$ python -q
>>> import numpy as np
>>> np.set_printoptions(precision=2, suppress=True, linewidth=200, legacy="1.25")
>>> tidy = lambda a: np.round(a, 2) + 0
>>> E = np.load("arr.npy")
>>> E
array([[1, 0, 0],
       [5, 1, 0],
       [4, 2, 1]])
>>> x = np.array([-2, 0, 0])
>>> target = E @ x
>>> target
array([ -2, -10,  -8])
>>> tidy(np.linalg.solve(E, target))
array([-2.,  0.,  0.])
>>> print(tidy(np.linalg.solve(E.T, E[2])))
[0. 0. 1.]
>>> tidy(np.linalg.solve(E, 2 * target))
array([-4.,  0.,  0.])
>>> J = np.load("layer7.npy")
>>> tidy(J)
array([[0.32, 0.36, 0.09, 0.09, 0.14],
       [0.14, 0.36, 0.05, 0.14, 0.32],
       [0.07, 0.13, 0.2 , 0.3 , 0.3 ],
       [0.1 , 0.4 , 0.05, 0.25, 0.2 ],
       [0.05, 0.33, 0.14, 0.05, 0.43]])
>>> # rows sum to 1
>>> tidy(np.linalg.norm(J, axis=0))
array([0.37, 0.74, 0.27, 0.43, 0.66])
>>> tidy(np.linalg.norm(J, "nuc"))
1.88
>>> tidy(np.linalg.norm(J[4], 1)), tidy(np.linalg.norm(J[4], np.inf))
(1.0, 0.43)
>>> tidy(np.linalg.norm(J, axis=1))
array([0.52, 0.52, 0.49, 0.52, 0.57])
>>> tidy(np.linalg.norm(J, 1)), tidy(np.linalg.norm(J, np.inf))
(1.59, 1.0)
>>> tidy(np.linalg.norm(J[4] - J[3]))
0.33
>>> u = np.array([0, 2, 0, -2, -3])
>>> A2 = J + np.outer(u, np.eye(5)[4])
>>> tidy(A2)
array([[ 0.32,  0.36,  0.09,  0.09,  0.14],
       [ 0.14,  0.36,  0.05,  0.14,  2.32],
       [ 0.07,  0.13,  0.2 ,  0.3 ,  0.3 ],
       [ 0.1 ,  0.4 ,  0.05,  0.25, -1.8 ],
       [ 0.05,  0.33,  0.14,  0.05, -2.57]])
>>> print(tidy(np.linalg.det(A2) / np.linalg.det(J)), tidy(1 + np.linalg.solve(J, u)[4]))
27.11 27.11
>>> np.linalg.matrix_rank(A2 - J)
1
>>> tidy(np.linalg.det(2 * A2)), tidy(np.linalg.det(A2))
(-0.64, -0.02)
>>> tidy(np.linalg.det(A2[::-1]))
-0.02
>>> tidy(np.kron(np.eye(2, dtype=int), A2))
array([[ 0.32,  0.36,  0.09,  0.09,  0.14,  0.  ,  0.  ,  0.  ,  0.  ,  0.  ],
       [ 0.14,  0.36,  0.05,  0.14,  2.32,  0.  ,  0.  ,  0.  ,  0.  ,  0.  ],
       [ 0.07,  0.13,  0.2 ,  0.3 ,  0.3 ,  0.  ,  0.  ,  0.  ,  0.  ,  0.  ],
       [ 0.1 ,  0.4 ,  0.05,  0.25, -1.8 ,  0.  ,  0.  ,  0.  ,  0.  ,  0.  ],
       [ 0.05,  0.33,  0.14,  0.05, -2.57,  0.  ,  0.  ,  0.  ,  0.  ,  0.  ],
       [ 0.  ,  0.  ,  0.  ,  0.  ,  0.  ,  0.32,  0.36,  0.09,  0.09,  0.14],
       [ 0.  ,  0.  ,  0.  ,  0.  ,  0.  ,  0.14,  0.36,  0.05,  0.14,  2.32],
       [ 0.  ,  0.  ,  0.  ,  0.  ,  0.  ,  0.07,  0.13,  0.2 ,  0.3 ,  0.3 ],
       [ 0.  ,  0.  ,  0.  ,  0.  ,  0.  ,  0.1 ,  0.4 ,  0.05,  0.25, -1.8 ],
       [ 0.  ,  0.  ,  0.  ,  0.  ,  0.  ,  0.05,  0.33,  0.14,  0.05, -2.57]])
>>> print(tidy(np.linalg.eigvals(A2)))
[-2.81+0.j    0.88+0.j    0.18+0.j    0.16+0.14j  0.16-0.14j]
>>> u = np.array([5, 1, 0, 4, 2])
>>> X = np.array([np.roll(u, i) for i in range(5)])
>>> X
array([[5, 1, 0, 4, 2],
       [2, 5, 1, 0, 4],
       [4, 2, 5, 1, 0],
       [0, 4, 2, 5, 1],
       [1, 0, 4, 2, 5]])
>>> u = np.array([1, -5, 7, 0, 1])
>>> A2 = X + np.outer(u, np.eye(5)[0])
>>> A2
array([[ 6.,  1.,  0.,  4.,  2.],
       [-3.,  5.,  1.,  0.,  4.],
       [11.,  2.,  5.,  1.,  0.],
       [ 0.,  4.,  2.,  5.,  1.],
       [ 2.,  0.,  4.,  2.,  5.]])
>>> np.linalg.matrix_rank(np.linalg.inv(A2) - np.linalg.inv(X), tol=1e-8)
1
>>> tidy(np.linalg.det(A2) / np.linalg.det(X)), tidy(1 + np.linalg.solve(X, u)[0])
(1.52, 1.52)
>>> print(np.linalg.matrix_rank(A2 - X))
1
>>> hat = np.triu(np.array([[2, 2, 2, 2, 2],
...     [2, 0, 2, 1, 1],
...     [1, 2, 2, 1, 2],
...     [1, 2, 0, 1, 1],
...     [1, 1, 1, 0, 1]]), 1) + np.eye(5)
>>> A2 = hat @ X @ np.linalg.inv(hat)
>>> np.linalg.matrix_rank(A2)
5
>>> hat @ X - X @ hat
array([[ 14.,  12.,  12.,   5.,   5.],
       [  9.,   4.,   2.,  -1.,  -5.],
       [  2.,  -4.,  -2.,  -6., -10.],
       [  1.,   0.,  -4.,  -4.,  -8.],
       [  0.,  -2.,  -2.,  -6., -12.]])
>>> rng = np.random.default_rng(9265)
>>> labels = rng.permutation(5)
>>> labels
array([0, 2, 1, 4, 3])
>>> A2 = X[labels][:, labels]
>>> print(tidy(np.sort(np.abs(np.linalg.eigvals(A2)))))
[ 4.26  4.26  4.99  4.99 12.  ]
>>> np.allclose(A2, X)
False
>>> np.diag(A2)
array([5, 5, 5, 5, 5])
>>> A2 = np.array([[2.9], [-0.2], [-0.6]])
>>> basis = np.array([[-0.4, 1.5, -1.0, 1.4]])
>>> K = A2 @ basis
>>> tidy(K)
array([[-1.16,  4.35, -2.9 ,  4.06],
       [ 0.08, -0.3 ,  0.2 , -0.28],
       [ 0.24, -0.9 ,  0.6 , -0.84]])
>>> def softmax(z):
...     e = np.exp(z - z.max(axis=-1, keepdims=True))
...     return e / e.sum(axis=-1, keepdims=True)
... 
>>> tidy(softmax(10 * K[1]))
array([0.23, 0.01, 0.76, 0.01])
>>> softmax(K).sum(axis=1)
array([1., 1., 1.])
>>> S = K @ K.T / np.sqrt(4)
>>> tidy(softmax(S + np.triu(np.full(S.shape, -np.inf), 1)))
array([[1.  , 0.  , 0.  ],
       [0.16, 0.84, 0.  ],
       [0.  , 0.34, 0.65]])
